$ python -q
>>> import numpy as np
>>> from numpy import linalg as LA
>>> np.set_printoptions(precision=1, suppress=True, linewidth=120, sign=" ")
>>> m1 = np.loadtxt("run9.csv", delimiter=",")
>>> m1
array([[-1.7,  1.3, -0.1],
       [-4.7, -1.7, -2.6],
       [ 2.8,  5.8,  6.8],
       [ 0. ,  3. ,  4.6],
       [ 4.9,  7.9,  4.8],
       [ 1.7,  4.7,  4.4],
       [ 1.3,  4.3,  6. ],
       [ 0.1,  3.1,  1.4],
       [ 4.3,  7.3,  3.6],
       [-2.5,  0.5,  0. ]])
>>> vec = np.array([-5, 0, 1])
>>> rhs = m1 @ vec
>>> rhs
array([  8.4,  20.9,  -7.2,   4.6, -19.7,  -4.1,  -0.5,   0.9, -17.9,  12.5])
>>> try:
...     LA.solve(m1, rhs)
... except LA.LinAlgError as e:
...     print("failed:", e)
... 
failed: Last 2 dimensions of the array must be square
>>> np.round(LA.solve(m1.T @ m1, m1.T @ rhs), 1) + 0
array([-5.,  0.,  1.])
>>> rng = np.random.default_rng(7556)
>>> rhs = rhs + 0.1 * rng.normal(size=10)
>>> rhs
array([  8.3,  20.9,  -7.2,   4.8, -19.7,  -4.1,  -0.7,   1. , -17.8,  12.4])
>>> c, *_ = LA.lstsq(m1, rhs)
>>> round(LA.norm(rhs - m1 @ c), 1)
np.float64(0.3)
>>> B = m1 / LA.norm(m1, axis=1, keepdims=True)
>>> G = B @ B.T
>>> (np.abs(G) > 0.9).astype(int)
array([[ 1,  0,  0,  0,  0,  0,  0,  0,  0,  0],
       [ 0,  1,  0,  0,  0,  0,  0,  0,  0,  0],
       [ 0,  0,  1,  1,  1,  1,  1,  0,  1,  0],
       [ 0,  0,  1,  1,  0,  1,  1,  0,  0,  0],
       [ 0,  0,  1,  0,  1,  1,  0,  0,  1,  0],
       [ 0,  0,  1,  1,  1,  1,  1,  1,  1,  0],
       [ 0,  0,  1,  1,  0,  1,  1,  0,  0,  0],
       [ 0,  0,  0,  0,  0,  1,  0,  1,  0,  0],
       [ 0,  0,  1,  0,  1,  1,  0,  0,  1,  0],
       [ 0,  0,  0,  0,  0,  0,  0,  0,  0,  1]])
>>> G
array([[ 1. ,  0.5,  0.1,  0.3,  0.1,  0.2,  0.2,  0.5,  0.1,  0.9],
       [ 0.5,  1. , -0.8, -0.6, -0.8, -0.7, -0.7, -0.5, -0.8,  0.8],
       [ 0.1, -0.8,  1. ,  0.9,  0.9,  1. ,  1. ,  0.9,  0.9, -0.2],
       [ 0.3, -0.6,  0.9,  1. ,  0.8,  0.9,  1. ,  0.8,  0.8,  0.1],
       [ 0.1, -0.8,  0.9,  0.8,  1. ,  1. ,  0.9,  0.9,  1. , -0.3],
       [ 0.2, -0.7,  1. ,  0.9,  1. ,  1. ,  1. ,  0.9,  0.9, -0.1],
       [ 0.2, -0.7,  1. ,  1. ,  0.9,  1. ,  1. ,  0.9,  0.8, -0.1],
       [ 0.5, -0.5,  0.9,  0.8,  0.9,  0.9,  0.9,  1. ,  0.9,  0.1],
       [ 0.1, -0.8,  0.9,  0.8,  1. ,  0.9,  0.8,  0.9,  1. , -0.3],
       [ 0.9,  0.8, -0.2,  0.1, -0.3, -0.1, -0.1,  0.1, -0.3,  1. ]])
>>> (G - 2 * np.eye(10)).round(6).argmax(axis=1)
array([ 9,  9,  5,  6,  8,  2,  2,  5,  4,  0])
>>> D = LA.norm(m1[:, None] - m1[None], axis=-1)
>>> D.mean(axis=1).argmax()
np.int64(1)
>>> D.shape
(10, 10)
>>> D[0]
array([  0. ,   4.9,   9.4,   5.3,  10.5,   6.6,   7.4,   3. ,   9.3,   1.1])
>>> D[:5, :5]
array([[  0. ,   4.9,   9.4,   5.3,  10.5],
       [  4.9,   0. ,  14.2,   9.8,  15.5],
       [  9.4,  14.2,   0. ,   4.5,   3.6],
       [  5.3,   9.8,   4.5,   0. ,   6.9],
       [ 10.5,  15.5,   3.6,   6.9,   0. ]])
>>> J = np.load("a.npy")
>>> J
array([[ 0,  0,  1,  0],
       [ 0,  0,  0,  1],
       [ 1,  0,  0,  0],
       [ 0,  1,  0,  0]])
>>> # orthonormal columns
>>> LA.matrix_power(J, 2)
array([[ 1,  0,  0,  0],
       [ 0,  1,  0,  0],
       [ 0,  0,  1,  0],
       [ 0,  0,  0,  1]])
>>> np.sort(np.abs(LA.eigvals(J)))[::-1]
array([ 1.,  1.,  1.,  1.])
>>> pr = np.eye(4)[2]
>>> for _ in range(5):
...     pr = pr @ J
...     print(pr.round(1))
... 
[ 1.  0.  0.  0.]
[ 0.  0.  1.  0.]
[ 1.  0.  0.  0.]
[ 0.  0.  1.  0.]
[ 1.  0.  0.  0.]
>>> J.reshape(-1, 2)
array([[ 0,  0],
       [ 1,  0],
       [ 0,  0],
       [ 0,  1],
       [ 1,  0],
       [ 0,  0],
       [ 0,  1],
       [ 0,  0]])
>>> J.ravel(order="F")
array([ 0,  0,  1,  0,  0,  0,  0,  1,  1,  0,  0,  0,  0,  1,  0,  0])
>>> J.reshape(2, -1)
array([[ 0,  0,  1,  0,  0,  0,  0,  1],
       [ 1,  0,  0,  0,  0,  1,  0,  0]])
>>> t3 = J.reshape(4, 2, -1)
>>> t3[:, 0]
array([[ 0,  0],
       [ 0,  0],
       [ 1,  0],
       [ 0,  1]])
>>> np.swapaxes(t3, 1, 2)[1]
array([[ 0,  0],
       [ 0,  1]])
>>> np.einsum("ihd,jhd->hij", t3, t3).shape
(2, 4, 4)
>>> t3.transpose(1, 0, 2)
array([[[ 0,  0],
        [ 0,  0],
        [ 1,  0],
        [ 0,  1]],

       [[ 1,  0],
        [ 0,  1],
        [ 0,  0],
        [ 0,  0]]])
>>> r0 = np.array([3, 0])
>>> np.polyval(r0, J[1])
array([ 0,  0,  0,  3])
>>> np.correlate(J[1], J[0], "full")
array([ 0,  0,  0,  0,  1,  0,  0])
>>> X = np.load("case8.npy")
>>> X
array([[  0,   0,  13],
       [  0,   8,  14],
       [  0,   0,  15],
       [  0,   0,   8],
       [  0,   8,  14],
       [  0,  10,  16],
       [  0,   0,  13],
       [  0,   0,   5],
       [  0,   2,  14],
       [  0,   2,  14],
       [  0,   0,  13],
       [  0,   0,  11],
       [  0,   4,  19],
       [  0,   0,   8],
       [  0,   0,   8],
       [  1,   2,   2],
       [  0,   4,   7],
       [  0,   0,  13],
       [  0,   0,  12],
       [  0,   0,  21],
       [  0,   0,   9]])
>>> # row 4 repeats row 1
>>> D = LA.norm(X[:, None] - X[None], axis=-1)
>>> (D + 1e9 * np.eye(21)).round(6).argmin(axis=1)
array([  6,   4,   0,  13,   1,   1,   0,   3,   9,   8,   0,  18,  19,   3,   3,   7,   3,   0,   0,  12,   3])
>>> LA.norm(X, axis=1)
array([ 13. ,  16.1,  15. ,   8. ,  16.1,  18.9,  13. ,   5. ,  14.1,  14.1,  13. ,  11. ,  19.4,   8. ,   8. ,   3. ,
         8.1,  13. ,  12. ,  21. ,   9. ])
>>> np.flatnonzero(D[16] < D.mean() / 2)
array([ 16])
>>> D.shape
(21, 21)
>>> D[16]
array([  7.2,   8.1,   8.9,   4.1,   8.1,  10.8,   7.2,   4.5,   7.3,   7.3,   7.2,   5.7,  12. ,   4.1,   4.1,   5.5,
         0. ,   7.2,   6.4,  14.6,   4.5])
>>> G = np.cov(X, rowvar=False)
>>> np.round(np.corrcoef(X.T), 1) + 0
array([[ 1. ,  0. , -0.5],
       [ 0. ,  1. ,  0.3],
       [-0.5,  0.3,  1. ]])
>>> np.round(np.corrcoef(X[:, 1], X[:, 2])[0, 1], 1)
np.float64(0.3)
>>> np.round(LA.eigvalsh(G)[::-1], 1) + 0
array([ 21.5,   8.6,   0. ])
>>> np.argsort(-X.std(axis=0).round(6), kind="stable")
array([ 2,  1,  0])
>>> W0 = np.loadtxt("sample2.csv", delimiter=",")
>>> W0
array([[ 0.,  1., -1.,  1.],
       [-1.,  0.,  1.,  0.],
       [ 1., -1.,  0.,  0.],
       [-1.,  0.,  0.,  0.]])
>>> # skew-symmetric
>>> W0.reshape(2, -1)
array([[ 0.,  1., -1.,  1., -1.,  0.,  1.,  0.],
       [ 1., -1.,  0.,  0., -1.,  0.,  0.,  0.]])
>>> W0.ravel(order="F")
array([ 0., -1.,  1., -1.,  1.,  0., -1.,  0., -1.,  1.,  0.,  0.,  1.,  0.,  0.,  0.])
>>> W0.reshape(4, 5)
Traceback (most recent call last):
  File "<python-input-62>", line 1, in <module>
    W0.reshape(4, 5)
    ~~~~~~~~~~^^^^^^
ValueError: cannot reshape array of size 16 into shape (4,5)
>>> t3 = W0.reshape(4, 2, -1)
>>> t3.sum(axis=1)
array([[-1.,  2.],
       [ 0.,  0.],
       [ 1., -1.],
       [-1.,  0.]])
>>> np.einsum("ihd,jhd->hij", t3, t3).shape
(2, 4, 4)
>>> data = np.load("dump.npy")
>>> data
array([[ 3.,  2.,  0.],
       [ 2.,  3.,  0.],
       [ 0.,  0.,  3.]])
>>> B = data[0, 0] * data[1:] - np.outer(data[1:, 0], data[0])
>>> B
array([[ 0.,  5.,  0.],
       [ 0.,  0.,  9.]])
>>> LA.matrix_rank(B), LA.matrix_rank(data)
(np.int64(2), np.int64(3))
>>> r0 = np.array([4, 3, 1])
>>> np.convolve(B[0], r0)
array([  0.,  20.,  15.,   5.,   0.])
>>> np.cross(B[0, :3], B[1, :3])
array([ 45.,   0.,   0.])
>>> Xc = (m1 - m1.mean(axis=0)) / m1.std(axis=0)
>>> np.argwhere(np.abs(Xc) > 2)
array([], shape=(0, 2), dtype=int64)
>>> c = LA.lstsq(np.delete(Xc, 1, axis=1), Xc[:, 1])[0]
>>> np.abs(c).argmax()
np.int64(0)
>>> c.round(1) + 0
array([ 1.,  0.])
>>> mat = np.array([[-3, 2, 0], [0, -3, 2], [-3, 2, 0], [-3, 2, -3]])
>>> # rows 0 and 2 are equal
>>> P = mat @ LA.solve(mat.T @ mat, mat.T)
>>> P.round(1) + 0
array([[ 0.5,  0. ,  0.5,  0. ],
       [ 0. ,  1. ,  0. ,  0. ],
       [ 0.5,  0. ,  0.5,  0. ],
       [ 0. ,  0. ,  0. ,  1. ]])
>>> LA.matrix_rank(np.eye(4) - P)
np.int64(1)
>>> LA.eigvalsh(P)
array([ 0.,  1.,  1.,  1.])
>>> np.round((np.eye(4) - P) @ mat, 1) + 0
array([[ 0.,  0.,  0.],
       [ 0.,  0.,  0.],
       [ 0.,  0.,  0.],
       [ 0.,  0.,  0.]])
>>> np.allclose(P @ P, P)
True
>>> G = mat.T @ mat
>>> (mat @ mat.T).shape
(4, 4)
>>> G
array([[ 27, -18,   9],
       [-18,  21, -12],
       [  9, -12,  13]])
>>> LA.matrix_rank(G)
np.int64(3)
>>> np.diag(G)
array([ 27,  21,  13])
>>> np.allclose(G, G.T)
True
>>> B = mat / LA.norm(mat, axis=1, keepdims=True)
>>> G = B @ B.T
>>> (np.abs(G) > 0.9).astype(int)
array([[ 1,  0,  1,  0],
       [ 0,  1,  0,  0],
       [ 1,  0,  1,  0],
       [ 0,  0,  0,  1]])
>>> LA.norm(B, axis=1)
array([ 1.,  1.,  1.,  1.])
>>> (G - 2 * np.eye(4)).round(6).argmax(axis=1)
array([ 2,  0,  0,  0])
>>> round(np.degrees(np.arccos(np.clip(G[3, 1], -1, 1))), 1)
np.float64(135.2)
>>> G
array([[ 1. , -0.5,  1. ,  0.8],
       [-0.5,  1. , -0.5, -0.7],
       [ 1. , -0.5,  1. ,  0.8],
       [ 0.8, -0.7,  0.8,  1. ]])
>>> U, sig, VT = LA.svd(G)
>>> np.argmax(sig[:-1] / (sig[1:] + 1e-6)) + 1
np.int64(3)
>>> B = U[:, :3] @ np.diag(sig[:3]) @ VT[:3]
>>> round(LA.norm(G - B) / LA.norm(G), 1)
np.float64(0.0)
>>> K = np.load("layer4.npy")
>>> K
array([[ 1.,  7.,  0.,  0.],
       [ 7.,  5.,  0.,  0.],
       [ 0.,  0.,  0.,  0.],
       [ 0.,  0.,  0.,  1.]])
>>> # 3 groups of indices that never mix
>>> U, sig, VT = LA.svd(K)
>>> sig
array([ 10.3,   4.3,   1. ,   0. ])
>>> B = U[:, :3] @ np.diag(sig[:3]) @ VT[:3]
>>> B
array([[ 1.,  7.,  0.,  0.],
       [ 7.,  5.,  0.,  0.],
       [ 0.,  0.,  0.,  0.],
       [ 0.,  0.,  0.,  1.]])
>>> np.round(LA.norm(K - B, 2), 1), sig[3]
(np.float64(0.0), np.float64(0.0))
>>> np.unique(K.round(6), axis=0).shape
(4, 4)
>>> np.round(np.trace(LA.pinv(K) @ K), 1)
np.float64(3.0)
>>> np.kron(np.eye(2, dtype=int), K)
array([[ 1.,  7.,  0.,  0.,  0.,  0.,  0.,  0.],
       [ 7.,  5.,  0.,  0.,  0.,  0.,  0.,  0.],
       [ 0.,  0.,  0.,  0.,  0.,  0.,  0.,  0.],
       [ 0.,  0.,  0.,  1.,  0.,  0.,  0.,  0.],
       [ 0.,  0.,  0.,  0.,  1.,  7.,  0.,  0.],
       [ 0.,  0.,  0.,  0.,  7.,  5.,  0.,  0.],
       [ 0.,  0.,  0.,  0.,  0.,  0.,  0.,  0.],
       [ 0.,  0.,  0.,  0.,  0.,  0.,  0.,  1.]])
>>> np.poly(K)
array([  1.,  -7., -38.,  44.,   0.])
>>> round(LA.det(2 * K), 1), np.round(LA.det(K), 1)
(np.float64(0.0), np.float64(0.0))
>>> np.einsum("ij,ji->", K, K)
np.float64(125.0)
>>> np.round(LA.det(K[::-1]), 1)
np.float64(0.0)
>>> np.einsum("ii->", K)
np.float64(7.0)
>>> U, sig, VT = LA.svd(K)
>>> V = VT[:(sig > 1e-8).sum()]
>>> vec = K[1] + 4 * K[3] + rng.integers(2) * np.eye(4)[1]
>>> vec
array([ 7.,  5.,  0.,  4.])
>>> np.round(V.T @ V, 1) + 0
array([[ 1.,  0.,  0.,  0.],
       [ 0.,  1.,  0.,  0.],
       [ 0.,  0.,  0.,  0.],
       [ 0.,  0.,  0.,  1.]])
>>> round(LA.norm(vec - V.T @ V @ vec), 1)
np.float64(0.0)
>>> np.allclose(V.T @ V @ vec, vec)
True
>>> F = np.loadtxt("m.csv", delimiter=",")
>>> F
array([[-1.1,  3. ,  1.8],
       [-0.8,  3. ,  2.7],
       [-2.8,  3. , -3.4],
       [-2.2,  3. , -1.7],
       [-1.7,  3. , -0.2],
       [-2.3,  3. , -2. ],
       [-1.6,  3. ,  0.2],
       [-2.3,  3. , -2. ],
       [-1. ,  3. ,  2. ],
       [-2.9,  3. , -3.8],
       [-2.1,  3. , -1.4],
       [-1.9,  3. , -0.6],
       [-1.9,  3. , -0.8],
       [-1.8,  3. , -0.4],
       [-1.3,  3. ,  1. ]])
>>> rk = LA.matrix_rank(K)
>>> rk
np.int64(3)
>>> N = LA.svd(K)[2][rk:].T
>>> K @ N
array([[ 0.],
       [ 0.],
       [ 0.],
       [ 0.]])
>>> N @ N.T
array([[ 0.,  0.,  0.,  0.],
       [ 0.,  0.,  0.,  0.],
       [ 0.,  0.,  1.,  0.],
       [ 0.,  0.,  0.,  0.]])
>>> vec = np.array([0, 1, -2])
>>> a = np.maximum(F @ vec, 0)
>>> F * (a > 1e-9)[:, None]
array([[-0. ,  0. ,  0. ],
       [-0. ,  0. ,  0. ],
       [-2.8,  3. , -3.4],
       [-2.2,  3. , -1.7],
       [-1.7,  3. , -0.2],
       [-2.3,  3. , -2. ],
       [-1.6,  3. ,  0.2],
       [-2.3,  3. , -2. ],
       [-0. ,  0. ,  0. ],
       [-2.9,  3. , -3.8],
       [-2.1,  3. , -1.4],
       [-1.9,  3. , -0.6],
       [-1.9,  3. , -0.8],
       [-1.8,  3. , -0.4],
       [-1.3,  3. ,  1. ]])
>>> a
array([  0. ,   0. ,   9.7,   6.4,   3.4,   7. ,   2.6,   7.1,   0. ,  10.5,   5.7,   4.1,   4.7,   3.7,   1. ])
